>>> import numpy as np
>>> np.set_printoptions(precision=2, suppress=True, linewidth=140)
>>> def tidy(a):
...     return np.round(a, 2) + 0
... 
>>> F = np.load("sample8.npy")
>>> print(F)
[[ 11.22  -2.43 -16.59 -25.18   7.13]
 [ -3.46 -40.41   2.58  20.43  30.03]
 [ -2.69 -40.23   0.58  22.44  30.46]
 [ -4.6  -39.7    1.21  20.86  30.94]
 [ -6.91   1.22 -13.87   9.42  11.61]
 [ -3.8  -40.27   0.3   22.15  29.01]
 [ 10.55  -2.3  -18.94 -25.4    4.16]
 [ 10.28  -3.94 -17.91 -23.72   5.35]
 [ -5.47 -38.09   1.01  22.7   29.27]
 [ -3.41 -38.77   0.93  22.84  30.24]
 [ -3.36 -41.07   0.18  22.88  30.75]
 [ -3.6  -39.61  -0.08  22.06  30.72]
 [  8.02  -3.01 -17.39 -26.48   6.23]
 [  8.93   0.01 -17.89 -25.06   7.  ]
 [  9.54  -2.68 -17.85 -25.25   6.34]
 [ -7.87   1.84 -15.06   7.32   9.79]
 [ -4.29 -41.04  -1.56  22.03  30.79]
 [ -4.01 -41.02   0.7   21.48  30.05]
 [ -5.2  -40.47   0.83  21.98  29.03]
 [  9.85  -1.63 -16.98 -25.22   7.6 ]
 [ -8.66   2.91 -15.35   6.8   10.29]
 [ -9.24   3.37 -16.66   7.48  10.35]
 [  9.67  -2.97 -17.97 -26.47   5.87]
 [ -7.61   1.91 -16.79   9.92  10.89]
 [ 10.39  -0.55 -17.22 -25.73   6.01]
 [ 10.87  -1.55 -17.62 -26.33   6.8 ]
 [ -8.67   3.39 -16.59   8.53   9.82]
 [ -3.39 -40.25   0.04  21.14  29.64]
 [ -4.56 -39.66  -1.22  22.76  29.53]
 [ -7.74   1.18 -16.43   8.79   9.68]
 [ -4.68 -41.3    0.44  21.24  31.04]
 [ -8.14   0.99 -15.95   8.34   8.91]]
>>> q, evecs = np.linalg.qr(F[:, :3])[0], np.linalg.qr(F[:, 3:])[0]
>>> sig = np.linalg.svd(q.T @ evecs, compute_uv=False)
>>> print(tidy(np.degrees(np.arccos(sig.clip(0, 1)))))
[3.5  6.59]
>>> print(tidy(sig))
[1.   0.99]
>>> rng = np.random.default_rng(51455)
>>> z = rng.permutation(5)
>>> M2 = F[:, z] * rng.choice([-1, 1], 5)
>>> print(M2)
[[ 11.22  -2.43  16.59   7.13 -25.18]
 [ -3.46 -40.41  -2.58  30.03  20.43]
 [ -2.69 -40.23  -0.58  30.46  22.44]
 [ -4.6  -39.7   -1.21  30.94  20.86]
 [ -6.91   1.22  13.87  11.61   9.42]
 [ -3.8  -40.27  -0.3   29.01  22.15]
 [ 10.55  -2.3   18.94   4.16 -25.4 ]
 [ 10.28  -3.94  17.91   5.35 -23.72]
 [ -5.47 -38.09  -1.01  29.27  22.7 ]
 [ -3.41 -38.77  -0.93  30.24  22.84]
 [ -3.36 -41.07  -0.18  30.75  22.88]
 [ -3.6  -39.61   0.08  30.72  22.06]
 [  8.02  -3.01  17.39   6.23 -26.48]
 [  8.93   0.01  17.89   7.   -25.06]
 [  9.54  -2.68  17.85   6.34 -25.25]
 [ -7.87   1.84  15.06   9.79   7.32]
 [ -4.29 -41.04   1.56  30.79  22.03]
 [ -4.01 -41.02  -0.7   30.05  21.48]
 [ -5.2  -40.47  -0.83  29.03  21.98]
 [  9.85  -1.63  16.98   7.6  -25.22]
 [ -8.66   2.91  15.35  10.29   6.8 ]
 [ -9.24   3.37  16.66  10.35   7.48]
 [  9.67  -2.97  17.97   5.87 -26.47]
 [ -7.61   1.91  16.79  10.89   9.92]
 [ 10.39  -0.55  17.22   6.01 -25.73]
 [ 10.87  -1.55  17.62   6.8  -26.33]
 [ -8.67   3.39  16.59   9.82   8.53]
 [ -3.39 -40.25  -0.04  29.64  21.14]
 [ -4.56 -39.66   1.22  29.53  22.76]
 [ -7.74   1.18  16.43   9.68   8.79]
 [ -4.68 -41.3   -0.44  31.04  21.24]
 [ -8.14   0.99  15.95   8.91   8.34]]
>>> U, _, Vh = np.linalg.svd(F.T @ M2)
>>> print(tidy(U @ Vh))
[[ 1.  0.  0.  0.  0.]
 [ 0.  1.  0.  0.  0.]
 [ 0.  0. -1.  0.  0.]
 [ 0.  0.  0.  0.  1.]
 [ 0.  0.  0.  1.  0.]]
>>> print(z)
[0 1 2 4 3]
>>> E = np.loadtxt("mat.csv", delimiter=",")
>>> print(tidy(E))
[[ 0.48 -0.24  0.02 -0.09  0.38  0.19]
 [-0.24  0.2  -0.16 -0.08 -0.09 -0.25]
 [ 0.02 -0.16  0.3   0.24 -0.18  0.3 ]
 [-0.09 -0.08  0.24  0.21 -0.23  0.2 ]
 [ 0.38 -0.09 -0.18 -0.23  0.44 -0.05]
 [ 0.19 -0.25  0.3   0.2  -0.05  0.36]]
>>> theta = np.radians(36)
>>> Rm = np.eye(6)
>>> Rm[0, 0] = Rm[1, 1] = np.cos(theta)
>>> Rm[0, 1], Rm[1, 0] = -np.sin(theta), np.sin(theta)
>>> print(tidy(Rm))
[[ 0.81 -0.59  0.    0.    0.    0.  ]
 [ 0.59  0.81  0.    0.    0.    0.  ]
 [ 0.    0.    1.    0.    0.    0.  ]
 [ 0.    0.    0.    1.    0.    0.  ]
 [ 0.    0.    0.    0.    1.    0.  ]
 [ 0.    0.    0.    0.    0.    1.  ]]
>>> M2 = E @ Rm.T
>>> print(tidy(np.abs(M2 - E).max(axis=0)))
[0.11 0.33 0.   0.   0.   0.  ]
>>> print(tidy(np.linalg.det(Rm)), tidy(np.trace(Rm)))
1.0 5.62
>>> print(np.allclose(E @ E.T, M2 @ M2.T))
True
>>> print(tidy(np.linalg.svd(E, compute_uv=False)), tidy(np.linalg.svd(M2, compute_uv=False)))
[1. 1. 0. 0. 0. 0.] [1. 1. 0. 0. 0. 0.]
>>> vals, evecs = np.linalg.eigh(E)
>>> print(tidy(evecs @ np.diag(vals) @ evecs.T))
[[ 0.48 -0.24  0.02 -0.09  0.38  0.19]
 [-0.24  0.2  -0.16 -0.08 -0.09 -0.25]
 [ 0.02 -0.16  0.3   0.24 -0.18  0.3 ]
 [-0.09 -0.08  0.24  0.21 -0.23  0.2 ]
 [ 0.38 -0.09 -0.18 -0.23  0.44 -0.05]
 [ 0.19 -0.25  0.3   0.2  -0.05  0.36]]
>>> print(tidy(np.linalg.svd(E, compute_uv=False)))
[1. 1. 0. 0. 0. 0.]
>>> print(tidy(evecs.T @ evecs))
[[1. 0. 0. 0. 0. 0.]
 [0. 1. 0. 0. 0. 0.]
 [0. 0. 1. 0. 0. 0.]
 [0. 0. 0. 1. 0. 0.]
 [0. 0. 0. 0. 1. 0.]
 [0. 0. 0. 0. 0. 1.]]
>>> print(tidy(vals.sum()), np.trace(E))
2.0 2.0
>>> print(np.unique(vals.round(6) + 0, return_counts=True)[1])
[4 2]
>>> print(tidy(evecs.T @ E @ evecs))
[[0. 0. 0. 0. 0. 0.]
 [0. 0. 0. 0. 0. 0.]
 [0. 0. 0. 0. 0. 0.]
 [0. 0. 0. 0. 0. 0.]
 [0. 0. 0. 0. 1. 0.]
 [0. 0. 0. 0. 0. 1.]]
>>> print(np.allclose(E[:-1].T @ np.linalg.lstsq(E[:-1].T, E[-1])[0], E[-1]))
True
>>> print(tidy(E @ np.linalg.pinv(E) @ E))
[[ 0.48 -0.24  0.02 -0.09  0.38  0.19]
 [-0.24  0.2  -0.16 -0.08 -0.09 -0.25]
 [ 0.02 -0.16  0.3   0.24 -0.18  0.3 ]
 [-0.09 -0.08  0.24  0.21 -0.23  0.2 ]
 [ 0.38 -0.09 -0.18 -0.23  0.44 -0.05]
 [ 0.19 -0.25  0.3   0.2  -0.05  0.36]]
>>> U, sig, Vh = np.linalg.svd(E)
>>> print(np.argmax(sig[:-1] / (sig[1:] + 1e-6)) + 1)
2
>>> print(tidy(sig))
[1. 1. 0. 0. 0. 0.]
>>> M2 = U[:, :2] @ np.diag(sig[:2]) @ Vh[:2]
>>> print(tidy(np.linalg.norm(E - M2, 2)), tidy(sig[2]))
0.0 0.0
>>> print(np.linalg.matrix_rank(M2))
2
>>> print(tidy(M2))
[[ 0.48 -0.24  0.02 -0.09  0.38  0.19]
 [-0.24  0.2  -0.16 -0.08 -0.09 -0.25]
 [ 0.02 -0.16  0.3   0.24 -0.18  0.3 ]
 [-0.09 -0.08  0.24  0.21 -0.23  0.2 ]
 [ 0.38 -0.09 -0.18 -0.23  0.44 -0.05]
 [ 0.19 -0.25  0.3   0.2  -0.05  0.36]]
>>> W0 = np.array([[0, -3, 3, 0, 0, -2],
...     [3, 0, 2, 1, -1, 3],
...     [-3, -2, 0, 2, -2, 0],
...     [0, -1, -2, 0, 2, -1],
...     [0, 1, 2, -2, 0, 2],
...     [2, -3, 0, 1, -2, 0]])
>>> print(W0)
[[ 0 -3  3  0  0 -2]
 [ 3  0  2  1 -1  3]
 [-3 -2  0  2 -2  0]
 [ 0 -1 -2  0  2 -1]
 [ 0  1  2 -2  0  2]
 [ 2 -3  0  1 -2  0]]
>>> vec = np.array([-1, 7, 5, -8, 1, 3])
>>> print(tidy(np.linalg.svd(W0, compute_uv=False)))
[6.03 6.03 3.92 3.92 1.48 1.48]
>>> q = np.linalg.solve(np.eye(6) - W0, np.eye(6) + W0)
>>> print(tidy(np.linalg.det(q)))
1.0
>>> M2 = W0 + rng.integers(-2, 3, (6, 4)) @ rng.integers(-2, 3, (4, 6))
>>> print(M2)
[[ -3 -10   1  -2   6  -1]
 [  0   5   2  -1  -5   6]
 [  5  -8   1   6   2  -7]
 [  2  -3  -6   0   2  -4]
 [  0  -3  -2   2   4   1]
 [ -2   1  -4   1  -5   3]]
>>> print(np.abs(M2 - W0).sum(axis=1))
[21 17 30 11 17 18]
>>> print(tidy(np.abs(np.linalg.eigvals(M2)).max()))
9.25
>>> print(np.allclose(M2 @ M2.T, M2.T @ M2))
False
>>> print(np.allclose(M2, M2.T))
False
>>> def softmax(z):
...     e = np.exp(z - z.max(axis=-1, keepdims=True))
...     return e / e.sum(axis=-1, keepdims=True)
... 
>>> print(tidy(softmax(10 * W0[5])))
[1. 0. 0. 0. 0. 0.]
>>> print(tidy(softmax(W0[5])))
[0.6  0.   0.08 0.22 0.01 0.08]
>>> print(tidy(softmax(W0).sum(axis=1)))
[1. 1. 1. 1. 1. 1.]
>>> S = W0 @ W0.T / np.sqrt(6)
>>> print(tidy(softmax(S)))
[[0.99 0.   0.   0.   0.   0.  ]
 [0.   1.   0.   0.   0.   0.  ]
 [0.   0.   1.   0.   0.   0.  ]
 [0.01 0.   0.01 0.97 0.   0.01]
 [0.   0.11 0.   0.   0.88 0.  ]
 [0.02 0.02 0.01 0.   0.   0.94]]
>>> print(softmax(S).round(6).argmax(axis=1))
[0 1 2 3 4 5]
>>> feats = np.loadtxt("case10.csv", delimiter=",")
>>> print(feats)
[[5. 1. 1. 1. 1.]
 [1. 5. 1. 1. 1.]
 [1. 1. 5. 1. 1.]
 [1. 1. 1. 5. 1.]
 [1. 1. 1. 1. 5.]]
>>> vals, evecs = np.linalg.eigh(feats)
>>> print(tidy(np.linalg.svd(feats, compute_uv=False)))
[9. 4. 4. 4. 4.]
>>> print(tidy(evecs.T @ feats @ evecs))
[[4. 0. 0. 0. 0.]
 [0. 4. 0. 0. 0.]
 [0. 0. 4. 0. 0.]
 [0. 0. 0. 4. 0.]
 [0. 0. 0. 0. 9.]]
>>> print((vals > 1e-8).sum(), (vals < -1e-8).sum())
5 0
>>> print(np.abs(evecs[:, -1]).round(6).argmax())
0
>>> vals, evecs = np.linalg.eig(feats)
>>> print(tidy(np.prod(vals)))
2304.0
>>> vec = np.ones(5)
>>> for _ in range(6):
...     vec = feats @ vec
...     vec /= np.linalg.norm(vec)
...     print(round(vec @ feats @ vec, 2))
... 
9.0
9.0
9.0
9.0
9.0
9.0
>>> print(tidy(np.linalg.eigvalsh(feats)[-1]))
9.0
>>> print(tidy(vec))
[0.45 0.45 0.45 0.45 0.45]
